$ python3 -q
>>> import numpy as np
>>> import numpy.linalg as la
>>> np.set_printoptions(precision=1, suppress=True, linewidth=200, floatmode="fixed")
>>> def tidy(a):
...     return np.round(a, 1) + 0
... 
>>> W0 = np.load("test18.npy")
>>> W0
array([[ 0,  0,  2,  0,  0,  0,  0,  0,  0],
       [ 1,  0,  0,  0,  0,  0,  0,  0,  0],
       [ 0,  0,  0,  0,  0,  0,  0,  0,  0],
       [ 0,  0,  0,  0, -1,  0,  0,  0,  0],
       [ 0,  0,  0,  0,  0,  0,  0,  1,  0],
       [ 0,  0,  0,  1,  0,  0,  0,  0,  0],
       [ 0,  2,  0,  0,  0,  0,  0,  0,  0],
       [ 0,  0,  0,  0,  0,  0,  0,  0, -1],
       [ 0,  0,  0,  0,  0, -2,  0,  0,  0]])
>>> la.cond(W0) > 100
np.True_
>>> np.argsort(-la.norm(W0, axis=0).round(6), kind="stable")[:3]
array([1, 2, 5])
>>> tidy(la.norm(W0, 2) / la.norm(W0))
np.float64(0.5)
>>> left, s, Vh = la.svd(W0)
>>> vecs = Vh[:(s > 1e-8).sum()]
>>> rng = np.random.default_rng(80512)
>>> x0 = W0[3] + -1 * W0[5] + rng.integers(2) * np.eye(9)[3]
>>> x0
array([ 0.0,  0.0,  0.0,  0.0, -1.0,  0.0,  0.0,  0.0,  0.0])
>>> np.diag(vecs.T @ vecs)
array([1.0, 1.0, 1.0, 1.0, 1.0, 1.0, 0.0, 1.0, 1.0])
>>> la.matrix_rank(np.vstack([W0, x0]))
np.int64(8)
>>> feats = np.array([[-3, -9, -9, -7, -21, -21],
...     [-6, -3, -9, -14, -7, -21],
...     [-3, 0, 0, -7, 0, 0],
...     [-6, -18, -18, -3, -9, -9],
...     [-12, -6, -18, -6, -3, -9],
...     [-6, 0, 0, -3, 0, 0]])
>>> np.allclose(feats, feats.T)
False
>>> np.allclose(feats @ feats.T, feats.T @ feats)
False
>>> tidy(np.sort(np.abs(la.eigvals(feats))))
array([ 4.1,  4.1, 11.3, 11.3, 14.7, 40.1])
>>> tidy(np.abs(la.eigvals(feats)).max())
np.float64(40.1)
>>> x0 = np.array([0, 1, 3, 2, 1, 0])
>>> a = np.maximum(feats @ x0, 0)
>>> np.maximum(feats @ (3 * x0), 0)
array([0, 0, 0, 0, 0, 0])
>>> feats.T @ a
array([0, 0, 0, 0, 0, 0])
>>> Q, Rm = la.qr(feats)
>>> tidy(np.trace(Q @ Q.T))
np.float64(6.0)
>>> tidy(Q)
array([[-0.2,  0.4, -0.1, -0.4,  0.8, -0.2],
       [-0.4, -0.1,  0.2, -0.7, -0.2,  0.5],
       [-0.2, -0.2, -0.4, -0.4, -0.3, -0.8],
       [-0.4,  0.8, -0.2,  0.2, -0.4,  0.1],
       [-0.7, -0.2,  0.5,  0.4,  0.1, -0.2],
       [-0.4, -0.3, -0.8,  0.2,  0.2,  0.4]])
>>> np.allclose(Rm.T @ Rm, feats.T @ feats)
True
>>> tidy(np.abs(np.diag(Rm)))
array([16.4, 16.2,  6.8, 12.0, 11.9,  5.0])
>>> la.matrix_rank(Q)
np.int64(6)
>>> tidy(np.diff(Q, axis=0))
array([[-0.2, -0.5,  0.3, -0.4, -1.0,  0.6],
       [ 0.2,  0.0, -0.6,  0.4, -0.1, -1.2],
       [-0.2,  1.0,  0.2,  0.5, -0.1,  0.8],
       [-0.4, -1.0,  0.6,  0.2,  0.5, -0.3],
       [ 0.4, -0.1, -1.2, -0.2,  0.0,  0.6]])
>>> tidy(Q - Q[0])
array([[ 0.0,  0.0,  0.0,  0.0,  0.0,  0.0],
       [-0.2, -0.5,  0.3, -0.4, -1.0,  0.6],
       [ 0.0, -0.6, -0.3,  0.0, -1.1, -0.6],
       [-0.2,  0.4, -0.1,  0.5, -1.2,  0.2],
       [-0.5, -0.6,  0.5,  0.7, -0.7, -0.1],
       [-0.2, -0.7, -0.7,  0.5, -0.6,  0.5]])
>>> tidy(la.norm(Q))
np.float64(2.4)
>>> tidy(np.abs(Q).max())
np.float64(0.8)
>>> tidy(la.svd(Q, compute_uv=False))
array([1.0, 1.0, 1.0, 1.0, 1.0, 1.0])
>>> C2 = feats.T @ feats
>>> tidy(la.eigvalsh(C2)[::-1])
array([2809.7,  369.2,  246.4,   39.2,   32.4,    5.2])
>>> np.diag(C2)
array([ 270,  450,  810,  348,  580, 1044])
>>> (feats @ feats.T).shape
(6, 6)
>>> tidy(la.svd(feats, compute_uv=False) ** 2)
array([2809.7,  369.2,  246.4,   39.2,   32.4,    5.2])
>>> A = np.loadtxt("block11.csv", delimiter=",")
>>> tidy(A)
array([[ 0.8, -0.1, -0.4,  0.4, -0.1],
       [-0.1,  0.9, -0.3,  0.3, -0.1],
       [-0.4, -0.3,  0.3,  0.8, -0.3],
       [ 0.4,  0.3,  0.8,  0.1,  0.3],
       [-0.1, -0.1, -0.3,  0.3,  0.9]])
>>> evals, vecs = la.eigh(A)
>>> x0 = np.array([-2, 1, 3, 3, -3])
>>> tidy(np.abs(A).sum(axis=1).max()), tidy(np.abs(evals).max())
(np.float64(2.0), np.float64(1.0))
>>> tidy(vecs * np.abs(evals) @ vecs.T)
array([[1.0, 0.0, 0.0, 0.0, 0.0],
       [0.0, 1.0, 0.0, 0.0, 0.0],
       [0.0, 0.0, 1.0, 0.0, 0.0],
       [0.0, 0.0, 0.0, 1.0, 0.0],
       [0.0, 0.0, 0.0, 0.0, 1.0]])
>>> tidy(x0 @ A @ x0 / (x0 @ x0)), tidy(evals[0]), tidy(evals[-1])
(np.float64(0.9), np.float64(-1.0), np.float64(1.0))
>>> t = np.radians(60)
>>> Rm = np.eye(5)
>>> Rm[0, 0] = Rm[1, 1] = np.cos(t)
>>> Rm[0, 1], Rm[1, 0] = -np.sin(t), np.sin(t)
>>> tidy(Rm)
array([[ 0.5, -0.9,  0.0,  0.0,  0.0],
       [ 0.9,  0.5,  0.0,  0.0,  0.0],
       [ 0.0,  0.0,  1.0,  0.0,  0.0],
       [ 0.0,  0.0,  0.0,  1.0,  0.0],
       [ 0.0,  0.0,  0.0,  0.0,  1.0]])
>>> Y = A @ Rm.T
>>> tidy(la.svd(A, compute_uv=False)), tidy(la.svd(Y, compute_uv=False))
(array([1.0, 1.0, 1.0, 1.0, 1.0]), array([1.0, 1.0, 1.0, 1.0, 1.0]))
>>> r0 = np.array([1, 0, 1, 1, -3])
>>> Y = A + np.outer(r0, np.eye(5)[1])
>>> la.matrix_rank(Y - A)
np.int64(1)
>>> tidy(Y)
array([[ 0.8,  0.9, -0.4,  0.4, -0.1],
       [-0.1,  0.9, -0.3,  0.3, -0.1],
       [-0.4,  0.7,  0.3,  0.8, -0.3],
       [ 0.4,  1.3,  0.8,  0.1,  0.3],
       [-0.1, -3.1, -0.3,  0.3,  0.9]])
>>> tidy(la.det(Y) / la.det(A)), tidy(1 + la.solve(A, r0)[1])
(np.float64(1.2), np.float64(1.2))
>>> [round(float(la.det(A[:i, :i])), 2) + 0 for i in range(1, 6)]
[0.8, 0.7, 0.01, -0.9, -1.0]
>>> Q = A.astype(float).copy()
>>> for j in range(5):
...     Q[:, j] -= Q[:, :j] @ (Q[:, :j].T @ Q[:, j])
...     Q[:, j] /= la.norm(Q[:, j])
... 
>>> tidy(Q)
array([[ 0.8, -0.1, -0.4,  0.4, -0.1],
       [-0.1,  0.9, -0.3,  0.3, -0.1],
       [-0.4, -0.3,  0.3,  0.8, -0.3],
       [ 0.4,  0.3,  0.8,  0.1,  0.3],
       [-0.1, -0.1, -0.3,  0.3,  0.9]])
>>> tidy(Q.T @ Q)
array([[1.0, 0.0, 0.0, 0.0, 0.0],
       [0.0, 1.0, 0.0, 0.0, 0.0],
       [0.0, 0.0, 1.0, 0.0, 0.0],
       [0.0, 0.0, 0.0, 1.0, 0.0],
       [0.0, 0.0, 0.0, 0.0, 1.0]])
>>> X = np.load("w.npy")
>>> X
array([[ 0,  1,  0,  0,  0,  0,  0,  0,  0,  0],
       [ 0,  0,  0,  0,  2,  0,  0,  0,  0,  0],
       [ 1,  0,  0,  0,  0,  0,  0,  0,  0,  0],
       [ 0,  0,  0,  0,  0,  0,  0,  2,  0,  0],
       [ 0,  0, -3,  0,  0,  0,  0,  0,  0,  0],
       [ 0,  0,  0,  0,  0,  0, -4,  0,  0,  0],
       [ 0,  0,  0,  0,  0,  0,  0,  0, -5,  0],
       [ 0,  0,  0,  0,  0,  2,  0,  0,  0,  0],
       [ 0,  0,  0,  5,  0,  0,  0,  0,  0,  0],
       [ 0,  0,  0,  0,  0,  0,  0,  0,  0,  2]])
>>> x0 = np.array([-2, -1, 1, 3, 0])
>>> a = np.maximum(A @ x0, 0)
>>> tidy(np.maximum(A @ x0, 0) - np.maximum(-A @ x0, 0))
array([-0.6,  0.0,  3.7, -0.1,  1.0])
>>> tidy(a)
array([0.0, 0.0, 3.7, 0.0, 1.0])
>>> Y = W0 + rng.integers(-2, 3, (9, 8)) @ rng.integers(-2, 3, (8, 9))
>>> Y
array([[  2,   5,   3,   0,   5,  -5,   5,   6,  -3],
       [ -5,   2,  -1,   6,  -8,   2,  -9,  -1,  -9],
       [  2,  -8,  -4,   4,   6,   3,  -1,  10,  11],
       [  2,   1,  -5,   4,   1,  11,  -1,   5,   3],
       [ -3,  -1,  -1,   0,   6,   0,   7,   2,   3],
       [ -4,   9,   8,   1,   0,   8,   3,  -4,  -7],
       [  5,   1,   0,  -2,  16,   1,  12,   9,  13],
       [ -6,  -4,   0,   8, -10,  -4,   2,   2,  -5],
       [  4,  -5,   0,  -6,  -8,  -4,   2,  -9,   2]])
>>> la.matrix_rank(Y - W0, tol=1e-8)
np.int64(8)
>>> Y = X + rng.integers(-2, 3, (10, 8)) @ rng.integers(-2, 3, (8, 10))
>>> Y
array([[ -2,   9,   3,  -1,   9,   3,   2,  -3,   3,  -5],
       [ -8,   4,  -1, -11,  -5,  -5,  -8,   7,  -8,  16],
       [  5,   1,  14,   8,  -8,  -5,   7,  -9,  -5,  -3],
       [ -4,  -5,  -2,   1,  -7,  -1,  -4,   4,  -1,   5],
       [ -6,   3, -10,  -7,   7,   5,  -6,  10,   3,   1],
       [-15,   4,  -2,  -3,   1,   2, -10,   3,  -7,  11],
       [ -1,   4,   5,  -3,   3,  -5,   6, -10,  -6,  -1],
       [ -2,   0,   0,  -3,   7,   2,  10,  -7,  10, -14],
       [ -3,  -5,  -4,   1,  -4,  -1,  -7,   7,   3,   3],
       [  3,  -2,   4,   3,  -7,  -3,  -2,   0,  -4,   6]])
>>> Y - X
array([[ -2,   8,   3,  -1,   9,   3,   2,  -3,   3,  -5],
       [ -8,   4,  -1, -11,  -7,  -5,  -8,   7,  -8,  16],
       [  4,   1,  14,   8,  -8,  -5,   7,  -9,  -5,  -3],
       [ -4,  -5,  -2,   1,  -7,  -1,  -4,   2,  -1,   5],
       [ -6,   3,  -7,  -7,   7,   5,  -6,  10,   3,   1],
       [-15,   4,  -2,  -3,   1,   2,  -6,   3,  -7,  11],
       [ -1,   4,   5,  -3,   3,  -5,   6, -10,  -1,  -1],
       [ -2,   0,   0,  -3,   7,   0,  10,  -7,  10, -14],
       [ -3,  -5,  -4,  -4,  -4,  -1,  -7,   7,   3,   3],
       [  3,  -2,   4,   3,  -7,  -3,  -2,   0,  -4,   4]])
>>> tidy(la.svd(Y - X, compute_uv=False))
array([42.2, 30.7, 21.4, 12.4, 10.1,  6.6,  3.5,  1.6,  0.0,  0.0])
>>> np.allclose(X @ X.T, X.T @ X)
False
>>> np.trace(X)
np.int64(2)
>>> (X - X.T) / 2
array([[ 0.0,  0.5, -0.5,  0.0,  0.0,  0.0,  0.0,  0.0,  0.0,  0.0],
       [-0.5,  0.0,  0.0,  0.0,  1.0,  0.0,  0.0,  0.0,  0.0,  0.0],
       [ 0.5,  0.0,  0.0,  0.0,  1.5,  0.0,  0.0,  0.0,  0.0,  0.0],
       [ 0.0,  0.0,  0.0,  0.0,  0.0,  0.0,  0.0,  1.0, -2.5,  0.0],
       [ 0.0, -1.0, -1.5,  0.0,  0.0,  0.0,  0.0,  0.0,  0.0,  0.0],
       [ 0.0,  0.0,  0.0,  0.0,  0.0,  0.0, -2.0, -1.0,  0.0,  0.0],
       [ 0.0,  0.0,  0.0,  0.0,  0.0,  2.0,  0.0,  0.0, -2.5,  0.0],
       [ 0.0,  0.0,  0.0, -1.0,  0.0,  1.0,  0.0,  0.0,  0.0,  0.0],
       [ 0.0,  0.0,  0.0,  2.5,  0.0,  0.0,  2.5,  0.0,  0.0,  0.0],
       [ 0.0,  0.0,  0.0,  0.0,  0.0,  0.0,  0.0,  0.0,  0.0,  0.0]])
>>> F = np.load("a.npy")
>>> F
array([[0, 0, 0, 0, 1, 0, 0, 0, 0, 0, 0],
       [0, 0, 0, 0, 0, 0, 0, 0, 1, 0, 0],
       [0, 0, 0, 1, 0, 0, 0, 0, 0, 0, 0],
       [0, 0, 0, 0, 0, 0, 0, 0, 0, 0, 1],
       [0, 0, 0, 0, 0, 0, 0, 0, 0, 1, 0],
       [0, 1, 0, 0, 0, 0, 0, 0, 0, 0, 0],
       [0, 0, 1, 0, 0, 0, 0, 0, 0, 0, 0],
       [0, 0, 0, 0, 0, 0, 0, 1, 0, 0, 0],
       [0, 0, 0, 0, 0, 1, 0, 0, 0, 0, 0],
       [0, 0, 0, 0, 0, 0, 1, 0, 0, 0, 0],
       [1, 0, 0, 0, 0, 0, 0, 0, 0, 0, 0]])
>>> F @ F
array([[0, 0, 0, 0, 0, 0, 0, 0, 0, 1, 0],
       [0, 0, 0, 0, 0, 1, 0, 0, 0, 0, 0],
       [0, 0, 0, 0, 0, 0, 0, 0, 0, 0, 1],
       [1, 0, 0, 0, 0, 0, 0, 0, 0, 0, 0],
       [0, 0, 0, 0, 0, 0, 1, 0, 0, 0, 0],
       [0, 0, 0, 0, 0, 0, 0, 0, 1, 0, 0],
       [0, 0, 0, 1, 0, 0, 0, 0, 0, 0, 0],
       [0, 0, 0, 0, 0, 0, 0, 1, 0, 0, 0],
       [0, 1, 0, 0, 0, 0, 0, 0, 0, 0, 0],
       [0, 0, 1, 0, 0, 0, 0, 0, 0, 0, 0],
       [0, 0, 0, 0, 1, 0, 0, 0, 0, 0, 0]])
>>> (F != 0).astype(int)
array([[0, 0, 0, 0, 1, 0, 0, 0, 0, 0, 0],
       [0, 0, 0, 0, 0, 0, 0, 0, 1, 0, 0],
       [0, 0, 0, 1, 0, 0, 0, 0, 0, 0, 0],
       [0, 0, 0, 0, 0, 0, 0, 0, 0, 0, 1],
       [0, 0, 0, 0, 0, 0, 0, 0, 0, 1, 0],
       [0, 1, 0, 0, 0, 0, 0, 0, 0, 0, 0],
       [0, 0, 1, 0, 0, 0, 0, 0, 0, 0, 0],
       [0, 0, 0, 0, 0, 0, 0, 1, 0, 0, 0],
       [0, 0, 0, 0, 0, 1, 0, 0, 0, 0, 0],
       [0, 0, 0, 0, 0, 0, 1, 0, 0, 0, 0],
       [1, 0, 0, 0, 0, 0, 0, 0, 0, 0, 0]])
>>> np.flatnonzero(la.matrix_power((F != 0) + (F.T != 0) + np.eye(11), 11)[2])
array([ 0,  2,  3,  4,  6,  9, 10])
>>> (la.matrix_power((F != 0) + (F.T != 0) + np.eye(11), 11) > 0).astype(int)
array([[1, 0, 1, 1, 1, 0, 1, 0, 0, 1, 1],
       [0, 1, 0, 0, 0, 1, 0, 0, 1, 0, 0],
       [1, 0, 1, 1, 1, 0, 1, 0, 0, 1, 1],
       [1, 0, 1, 1, 1, 0, 1, 0, 0, 1, 1],
       [1, 0, 1, 1, 1, 0, 1, 0, 0, 1, 1],
       [0, 1, 0, 0, 0, 1, 0, 0, 1, 0, 0],
       [1, 0, 1, 1, 1, 0, 1, 0, 0, 1, 1],
       [0, 0, 0, 0, 0, 0, 0, 1, 0, 0, 0],
       [0, 1, 0, 0, 0, 1, 0, 0, 1, 0, 0],
       [1, 0, 1, 1, 1, 0, 1, 0, 0, 1, 1],
       [1, 0, 1, 1, 1, 0, 1, 0, 0, 1, 1]])
>>> tidy(np.sort(la.eigvals(F).real))
array([-0.9, -0.9, -0.5, -0.5, -0.2, -0.2,  0.6,  0.6,  1.0,  1.0,  1.0])
>>> tidy(la.det(F))
np.float64(1.0)
